$ python -q
>>> import numpy as np
>>> import numpy.linalg as la
>>> np.set_printoptions(suppress=True, linewidth=100)
>>> m1 = np.loadtxt("arr.csv", delimiter=",")
>>> print(m1)
[[ -3.02  -5.79  12.26   1.29   2.96  -7.06   5.83  -9.63]
 [  0.77 -12.01  -0.63   1.24  -2.15  -5.58   6.19  -2.66]
 [ -5.7    3.56  -6.7  -11.31  -2.37   6.02  -2.03  -2.9 ]
 [  0.27 -10.7   -0.21   1.43  -1.71  -5.47   6.23  -1.1 ]
 [  2.14 -10.84   1.66  -0.66  -1.21  -6.16   3.91  -3.2 ]
 [  1.16 -13.12   0.3    0.3   -1.97  -3.89   5.33  -2.49]
 [ -5.05   1.18  -5.73 -11.49  -4.46   4.01  -2.73  -0.27]
 [ -4.92   1.62  -7.28 -13.73  -5.93   3.14  -3.19  -0.9 ]
 [ -4.5    1.71  -5.82 -12.08  -6.17   5.4   -3.14  -0.3 ]
 [  2.34 -12.11   0.36  -0.31   0.08  -5.71   2.83  -1.78]
 [  3.26 -11.77   1.36   1.07  -1.99  -4.34   4.74  -2.54]
 [ -1.49  -5.92  10.11  -0.42   2.54  -7.04   7.5   -9.25]
 [  0.5  -11.57   1.36   0.31  -0.04  -5.87   2.98  -3.34]
 [ -4.14   2.65  -4.55 -12.44  -4.91   5.98  -3.26  -1.92]
 [ -5.94   0.99  -5.07 -11.24  -7.29   6.88  -1.94  -0.36]
 [  0.7  -13.04   0.2   -0.15  -1.38  -4.43   4.63  -2.68]
 [ -0.89 -12.78  -0.13   1.78  -2.22  -5.25   5.66  -3.19]
 [  1.55 -11.95   1.13   1.64  -1.31  -4.67   3.48  -1.24]
 [ -3.97  -4.56  10.37   1.27   2.66  -7.18   6.11 -10.6 ]
 [ -2.62  -5.56  10.8    1.44   1.83  -5.67   5.74  -9.9 ]
 [ -2.49   3.03  -6.49 -11.33  -4.27   5.32  -1.68   0.12]
 [  1.51 -12.61   1.03   1.09  -0.37  -5.83   4.24  -3.19]
 [ -3.23  -5.51   7.92  -0.53   1.11  -6.76   9.93  -9.67]
 [ -3.73  -5.26   9.68  -0.27   0.69  -6.61   6.43  -9.32]
 [ -2.86  -4.59  10.78  -0.21   2.21  -7.61   9.45  -9.08]]
>>> C2 = np.cov(m1, rowvar=False)
>>> print(np.round(m1.std(axis=0), 2))
[2.77 5.93 6.19 5.68 2.84 5.1  4.03 3.62]
>>> print(np.round(np.polyfit(m1[:, 6], m1[:, 7], 1), 2))
[-0.64 -1.93]
>>> print(np.argsort(-m1.std(axis=0).round(6), kind="stable"))
[2 1 3 5 6 7 4 0]
>>> print(round(np.corrcoef(m1[:, 6], m1[:, 7])[0, 1], 2))
-0.71
